% ipython --no-banner

In [1]: import numpy as np

In [2]: from numpy import linalg as LA

In [3]: np.set_printoptions(precision=2, suppress=True, linewidth=100)

In [4]: data = np.loadtxt("m.csv", delimiter=",")

In [5]: data
Out[5]: 
array([[  3.89,   7.31,   2.93,  -0.12,  -0.2 ],
       [  0.16,  -1.77,  -2.56,   3.19,   1.38],
       [  2.76,   3.63,  -2.  ,   4.37,   0.03],
       [ -1.86,   0.18,  -6.13,  -3.78,  -2.21],
       [ -0.45,   2.23,  -3.72, -12.95,  -6.72],
       [ -7.08,  -2.81,   5.23,   0.05,   7.86],
       [  0.52,  -1.43,   9.35,  -7.25,   0.2 ],
       [  2.25,  -1.53,   3.97,  -2.09,  -5.93],
       [ -0.42,  -2.39,  -3.42,   3.43,   4.56],
       [ -4.48,  -1.38,   3.75,   4.11,   1.57],
       [  0.44,  -3.79,   5.25,  -2.42,  -2.24],
       [ -7.11,  -7.31,   4.87,  -2.35,   1.92],
       [  0.05,  -0.47,  -0.41,   2.72,   0.32],
       [  2.74,   2.  ,  -0.41,   7.  ,  -0.24]])

In [6]: W2 = data[[12, 8]].astype(float)

In [7]: for _ in range(6):
   ...:     idx = LA.norm(data[:, None] - W2, axis=-1).argmin(axis=1)
   ...:     W2 = np.array([data[idx == j].mean(axis=0) for j in range(2)])
   ...: 

In [8]: idx
Out[8]: array([0, 0, 0, 0, 0, 1, 0, 0, 1, 1, 0, 1, 0, 0])

In [9]: np.bincount(idx)
Out[9]: array([10,  4])

In [10]: np.abs(W2[1] - W2[0]).argmax()
Out[10]: np.int64(0)

In [11]: W2[1] - W2[0]
Out[11]: array([-5.82, -4.11,  1.98,  2.44,  5.54])

In [12]: vec = np.array([3, 0, -2, -2, 1])

In [13]: data @ np.ones(5)
Out[13]: 
array([ 13.81,   0.4 ,   8.79, -13.8 , -21.61,   3.25,   1.39,  -3.33,   1.76,   3.57,  -2.76,
        -9.98,   2.21,  11.09])

In [14]: (data @ vec).argmax()
Out[14]: np.int64(4)

In [15]: LA.norm(data @ vec) <= LA.norm(data, 2) * LA.norm(vec) + 1e-9
Out[15]: np.True_

In [16]: idx = data[:, 1] > np.median(data[:, 1])

In [17]: u = data[idx].mean(axis=0) - data[~idx].mean(axis=0)

In [18]: round(float((((data - data.mean(axis=0)) @ u > 0) == idx).mean()), 2)
Out[18]: 0.71

In [19]: idx.astype(int)
Out[19]: array([1, 0, 1, 1, 1, 0, 0, 0, 0, 1, 0, 0, 1, 1])

In [20]: u
Out[20]: array([ 1.98,  4.93, -4.1 ,  1.26, -2.17])

In [21]: np.argsort(-np.abs(u).round(6), kind="stable")
Out[21]: array([1, 2, 4, 0, 3])

In [22]: blk = np.stack([data, 2 * data, data[::-1]])

In [23]: LA.matrix_rank(blk)
Out[23]: array([5, 5, 5])

In [24]: LA.matrix_rank(blk.reshape(3, -1))
Out[24]: np.int64(2)

In [25]: LA.norm(blk, axis=(1, 2))
Out[25]: array([33.93, 67.86, 33.93])

In [26]: blk.shape
Out[26]: (3, 14, 5)

In [27]: J = np.load("mat.npy")

In [28]: J
Out[28]: 
array([[-0.7, -0.2,  1. , -2.5, -0.7],
       [ 0.7, -0.2,  0.6, -5. , -1.4],
       [-1. , -0.8,  1.2, -5. , -0.8],
       [ 1.4,  1. ,  0. ,  2. ,  2.3],
       [ 0.3, -1.4, -0.3,  0.5, -1.5],
       [-0.5,  1.5,  0.9, -3.5,  1.6],
       [-0.3,  0.3, -0.9,  7. , -0.6]])

In [29]: proj = J @ LA.solve(J.T @ J, J.T)

In [30]: proj @ J[:, 0]
Out[30]: array([-0.7,  0.7, -1. ,  1.4,  0.3, -0.5, -0.3])

In [31]: F = np.load("a.npy")

In [32]: F
Out[32]: 
array([[ 2, -2,  1, -4,  3,  4, -1],
       [ 0,  0,  0,  0,  0,  0,  0],
       [ 4,  0, -1, -3,  1,  4, -3],
       [ 2, -4,  0,  1,  3, -1,  1],
       [ 1, -5,  2, -5, -1,  1,  3],
       [ 1, -2,  3, -2,  2,  2,  2],
       [-4, -3,  0,  1, -3,  0,  3],
       [-3, -1,  2,  3, -3,  2,  3],
       [ 0,  0,  0,  0,  0,  0,  0],
       [ 0, -1,  2, -1,  5,  1,  1],
       [ 1, -2,  3, -2,  2,  2,  2],
       [ 0,  0,  0,  0,  0,  0,  0],
       [ 2, -4,  0,  1,  3, -1,  1],
       [ 1, -2,  3, -2,  2,  2,  2],
       [ 3,  0,  1, -1,  0,  2,  0],
       [-3, -1,  2,  3, -3,  2,  3],
       [ 1, -2,  3, -2,  2,  2,  2],
       [ 0, -3, -1, -3, -3, -1,  1],
       [ 3, -1,  3, -2,  5,  3,  1],
       [ 4, -2, -2,  2,  1, -1, -1],
       [ 1, -3, -1,  2,  6, -2,  0],
       [ 0,  0,  0,  0,  0,  0,  0]])

In [33]: cen = (F - F.mean(axis=0)) / F.std(axis=0)

In [34]: np.argwhere(np.abs(cen) > 2)
Out[34]: 
array([[2, 6],
       [4, 1],
       [4, 3],
       [6, 0]])

In [35]: c = LA.lstsq(np.delete(cen, 3, axis=1), cen[:, 3])[0]

In [36]: np.abs(c).argmax()
Out[36]: np.int64(5)

In [37]: u = np.array([1, 2])

In [38]: np.polyval(u, F[5])
Out[38]: array([3, 0, 5, 0, 4, 4, 4])

In [39]: np.correlate(F[5], F[1], "full")
Out[39]: array([0, 0, 0, 0, 0, 0, 0, 0, 0, 0, 0, 0, 0])

In [40]: G = F.T @ F

In [41]: LA.matrix_rank(G)
Out[41]: np.int64(7)

In [42]: LA.svd(F, compute_uv=False) ** 2
Out[42]: array([307.09, 172.58, 112.33,  70.91,  32.04,  13.69,   0.36])

In [43]: D = LA.norm(F[:, None] - F[None], axis=-1)

In [44]: D[6]
Out[44]: 
array([11.45,  6.63, 12.57,  8.83,  8.6 ,  8.6 ,  0.  ,  4.12,  6.63,  9.85,  8.6 ,  6.63,  8.83,
        8.6 ,  9.22,  4.12,  8.6 ,  6.16, 12.17, 10.15, 11.  ,  6.63])

In [45]: LA.matrix_rank(D ** 2)
Out[45]: np.int64(9)

In [46]: D.mean(axis=1).argmax()
Out[46]: np.int64(6)

In [47]: other = np.c_[F[:, :6] @ np.array([[-2, 3, -3, 2, -3, -3],
    ...:     [-3, -1, 0, 0, 1, 3],
    ...:     [1, -1, 0, -3, 0, 2],
    ...:     [3, 3, 3, -2, 2, 0],
    ...:     [3, -1, -1, 3, -3, -3],
    ...:     [-2, -2, 1, 1, -1, 1]]), np.array([-3, 2, -3, -1, -2, 3, 1, -3, -2, -1, 0, 0, 3, -2, -3, -3, -3, -2, 1, 1, -2, 0])]

In [48]: other
Out[48]: 
array([[ -8, -16, -17,  22, -29, -15,  -3],
       [  0,   0,   0,   0,   0,   0,   2],
       [-23,  -5, -18,  24, -25, -13,  -3],
       [ 22,  12,  -7,  10, -16, -28,  -1],
       [ -5, -10, -16,   4, -16, -10,  -2],
       [  3, -10,  -9,   5, -17,  -7,   3],
       [ 11,  -3,  18, -19,  20,  12,   1],
       [  7,  -2,  23, -25,  21,  21,  -3],
       [  0,   0,   0,   0,   0,   0,  -2],
       [ 15, -11,  -7,  12, -19, -13,  -1],
       [  3, -10,  -9,   5, -17,  -7,   0],
       [  0,   0,   0,   0,   0,   0,   0],
       [ 22,  12,  -7,  10, -16, -28,   3],
       [  3, -10,  -9,   5, -17,  -7,  -2],
       [-12,   1, -10,   7, -13,  -5,  -3],
       [  7,  -2,  23, -25,  21,  21,  -3],
       [  3, -10,  -9,   5, -17,  -7,  -3],
       [ -8,   0,  -7,  -1,   1,  -3,  -2],
       [  3, -10, -17,  19, -32, -18,   1],
       [  7,  23,  -8,  12, -12, -26,   1],
       [ 34,  11,  -5,  17, -18, -34,  -2],
       [  0,   0,   0,   0,   0,   0,   0]])

In [49]: LA.matrix_rank(other)
Out[49]: np.int64(7)

In [50]: np.round(LA.norm(other - F @ LA.lstsq(F, other)[0], axis=0), 2) + 0
Out[50]: array([0.  , 0.  , 0.  , 0.  , 0.  , 0.  , 8.31])

In [51]: LA.norm(LA.qr(F)[0].T @ other, axis=0) ** 2 / ((other ** 2).sum(axis=0) + 1e-12)
Out[51]: array([1.  , 1.  , 1.  , 1.  , 1.  , 1.  , 0.32])

In [52]: feats = np.load("case11.npy")

In [53]: feats
Out[53]: 
array([[-0.34,  3.23,  1.31,  4.55,  4.15,  1.49, -2.41,  4.82],
       [-0.31,  1.03,  0.4 ,  1.47,  1.55,  0.43, -0.85,  1.57],
       [-0.83,  0.79, -0.26,  5.35,  1.65, -1.3 ,  0.11,  4.18],
       [-0.65, -3.9 , -2.07,  1.02, -3.92, -4.08,  3.57, -0.99],
       [-0.66, -2.65, -1.75,  2.64, -2.5 , -3.56,  2.76,  0.79],
       [-0.45, -1.39, -1.22,  2.27, -1.15, -2.39,  1.56,  1.08],
       [-0.88, -1.71, -1.31,  4.02, -1.18, -3.2 ,  1.95,  2.26],
       [-0.04,  0.  ,  0.05, -0.07, -0.02, -0.07,  0.18, -0.1 ],
       [-0.73, -1.51, -1.29,  4.36, -1.07, -3.18,  1.96,  2.22],
       [-0.74,  0.72, -0.26,  5.26,  1.64, -1.29, -0.02,  4.02],
       [-0.65, -0.44, -0.51,  3.86,  0.15, -1.99,  0.69,  2.53],
       [-0.19,  1.18,  0.44,  1.48,  1.35,  0.36, -0.76,  1.53],
       [-0.29,  2.28,  0.93,  2.93,  2.75,  1.01, -1.63,  3.12],
       [-0.43, -1.69, -0.86,  2.17, -1.11, -2.34,  1.53,  0.86],
       [-0.58,  1.86,  0.46,  4.77,  2.85,  0.2 , -1.24,  4.54],
       [-0.51, -3.94, -2.22,  1.12, -3.93, -4.13,  3.69, -0.96],
       [-0.31,  3.15,  1.17,  4.47,  4.16,  1.61, -2.54,  4.71],
       [-0.77,  0.66, -0.12,  5.21,  1.62, -1.22, -0.03,  4.25],
       [-0.43, -0.41, -0.32,  2.04,  0.22, -0.91,  0.3 ,  1.51],
       [-0.21,  3.31,  1.24,  4.67,  4.3 ,  1.48, -2.17,  4.94],
       [-0.26, -0.15, -0.06,  1.78,  0.13, -1.03,  0.51,  1.35],
       [ 0.03, -0.05,  0.04, -0.06,  0.05,  0.11, -0.12, -0.17],
       [-0.56, -3.83, -2.16,  1.21, -3.84, -4.16,  3.66, -0.78],
       [-0.16, -1.49, -0.72,  0.4 , -1.31, -1.67,  1.  , -0.49],
       [-0.12,  1.13,  0.39,  1.59,  1.53,  0.41, -0.87,  1.69],
       [-0.65, -0.31, -0.63,  3.9 ,  0.21, -1.6 ,  0.68,  2.63],
       [-0.59, -0.43, -0.63,  3.61,  0.2 , -1.85,  0.78,  2.56],
       [-0.43,  0.76,  0.04,  3.57,  1.5 , -0.48, -0.43,  2.67],
       [-0.03,  3.26,  1.11,  4.27,  4.23,  1.32, -2.55,  5.  ],
       [-0.08, -0.08,  0.13,  0.08, -0.05,  0.07, -0.14, -0.15],
       [-0.38, -2.64, -1.48,  0.69, -2.71, -2.87,  2.48, -0.87],
       [-0.66, -3.84, -2.04,  0.95, -3.93, -4.14,  3.56, -0.94],
       [ 0.01,  0.11,  0.08,  0.21,  0.07, -0.04, -0.14, -0.02],
       [-0.4 ,  0.88,  0.16,  3.33,  1.54, -0.46, -0.28,  2.96],
       [-0.68, -3.78, -2.16,  1.35, -3.88, -4.18,  3.64, -0.75]])

In [54]: rng = np.random.default_rng(6739)

In [55]: idx = rng.permutation(8)

In [56]: other = feats[:, idx] * rng.choice([-1, 1], 8)

In [57]: other
Out[57]: 
array([[ 4.15, -3.23,  0.34, -2.41, -4.82, -4.55,  1.49,  1.31],
       [ 1.55, -1.03,  0.31, -0.85, -1.57, -1.47,  0.43,  0.4 ],
       [ 1.65, -0.79,  0.83,  0.11, -4.18, -5.35, -1.3 , -0.26],
       [-3.92,  3.9 ,  0.65,  3.57,  0.99, -1.02, -4.08, -2.07],
       [-2.5 ,  2.65,  0.66,  2.76, -0.79, -2.64, -3.56, -1.75],
       [-1.15,  1.39,  0.45,  1.56, -1.08, -2.27, -2.39, -1.22],
       [-1.18,  1.71,  0.88,  1.95, -2.26, -4.02, -3.2 , -1.31],
       [-0.02, -0.  ,  0.04,  0.18,  0.1 ,  0.07, -0.07,  0.05],
       [-1.07,  1.51,  0.73,  1.96, -2.22, -4.36, -3.18, -1.29],
       [ 1.64, -0.72,  0.74, -0.02, -4.02, -5.26, -1.29, -0.26],
       [ 0.15,  0.44,  0.65,  0.69, -2.53, -3.86, -1.99, -0.51],
       [ 1.35, -1.18,  0.19, -0.76, -1.53, -1.48,  0.36,  0.44],
       [ 2.75, -2.28,  0.29, -1.63, -3.12, -2.93,  1.01,  0.93],
       [-1.11,  1.69,  0.43,  1.53, -0.86, -2.17, -2.34, -0.86],
       [ 2.85, -1.86,  0.58, -1.24, -4.54, -4.77,  0.2 ,  0.46],
       [-3.93,  3.94,  0.51,  3.69,  0.96, -1.12, -4.13, -2.22],
       [ 4.16, -3.15,  0.31, -2.54, -4.71, -4.47,  1.61,  1.17],
       [ 1.62, -0.66,  0.77, -0.03, -4.25, -5.21, -1.22, -0.12],
       [ 0.22,  0.41,  0.43,  0.3 , -1.51, -2.04, -0.91, -0.32],
       [ 4.3 , -3.31,  0.21, -2.17, -4.94, -4.67,  1.48,  1.24],
       [ 0.13,  0.15,  0.26,  0.51, -1.35, -1.78, -1.03, -0.06],
       [ 0.05,  0.05, -0.03, -0.12,  0.17,  0.06,  0.11,  0.04],
       [-3.84,  3.83,  0.56,  3.66,  0.78, -1.21, -4.16, -2.16],
       [-1.31,  1.49,  0.16,  1.  ,  0.49, -0.4 , -1.67, -0.72],
       [ 1.53, -1.13,  0.12, -0.87, -1.69, -1.59,  0.41,  0.39],
       [ 0.21,  0.31,  0.65,  0.68, -2.63, -3.9 , -1.6 , -0.63],
       [ 0.2 ,  0.43,  0.59,  0.78, -2.56, -3.61, -1.85, -0.63],
       [ 1.5 , -0.76,  0.43, -0.43, -2.67, -3.57, -0.48,  0.04],
       [ 4.23, -3.26,  0.03, -2.55, -5.  , -4.27,  1.32,  1.11],
       [-0.05,  0.08,  0.08, -0.14,  0.15, -0.08,  0.07,  0.13],
       [-2.71,  2.64,  0.38,  2.48,  0.87, -0.69, -2.87, -1.48],
       [-3.93,  3.84,  0.66,  3.56,  0.94, -0.95, -4.14, -2.04],
       [ 0.07, -0.11, -0.01, -0.14,  0.02, -0.21, -0.04,  0.08],
       [ 1.54, -0.88,  0.4 , -0.28, -2.96, -3.33, -0.46,  0.16],
       [-3.88,  3.78,  0.68,  3.64,  0.75, -1.35, -4.18, -2.16]])

In [58]: U, _, Vh = LA.svd(feats.T @ other)

In [59]: np.round(U @ Vh, 2) + 0
Out[59]: 
array([[ 0.,  0., -1.,  0.,  0.,  0.,  0.,  0.],
       [ 0., -1.,  0.,  0.,  0.,  0.,  0.,  0.],
       [ 0.,  0.,  0.,  0.,  0.,  0.,  0.,  1.],
       [ 0.,  0.,  0.,  0.,  0., -1.,  0.,  0.],
       [ 1.,  0.,  0.,  0.,  0.,  0.,  0.,  0.],
       [ 0.,  0.,  0.,  0.,  0.,  0.,  1.,  0.],
       [ 0.,  0.,  0.,  1.,  0.,  0.,  0.,  0.],
       [ 0.,  0.,  0.,  0., -1.,  0.,  0.,  0.]])

In [60]: idx
Out[60]: array([4, 1, 0, 6, 7, 3, 5, 2])

In [61]: O, V = LA.qr(other[:, :3])[0], LA.qr(other[:, 3:])[0]

In [62]: sig = LA.svd(O.T @ V, compute_uv=False)

In [63]: (sig > 0.9).sum()
Out[63]: np.int64(2)

In [64]: cen = feats - feats.mean(axis=0)

In [65]: U, sig, Vh = LA.svd(cen, full_matrices=False)

In [66]: sig
Out[66]: array([27.11, 11.18,  0.68,  0.62,  0.53,  0.5 ,  0.4 ,  0.35])

In [67]: np.abs(Vh[0]).argmax()
Out[67]: np.int64(4)

In [68]: np.abs(Vh[-1])
Out[68]: array([0.23, 0.17, 0.29, 0.1 , 0.81, 0.15, 0.29, 0.25])
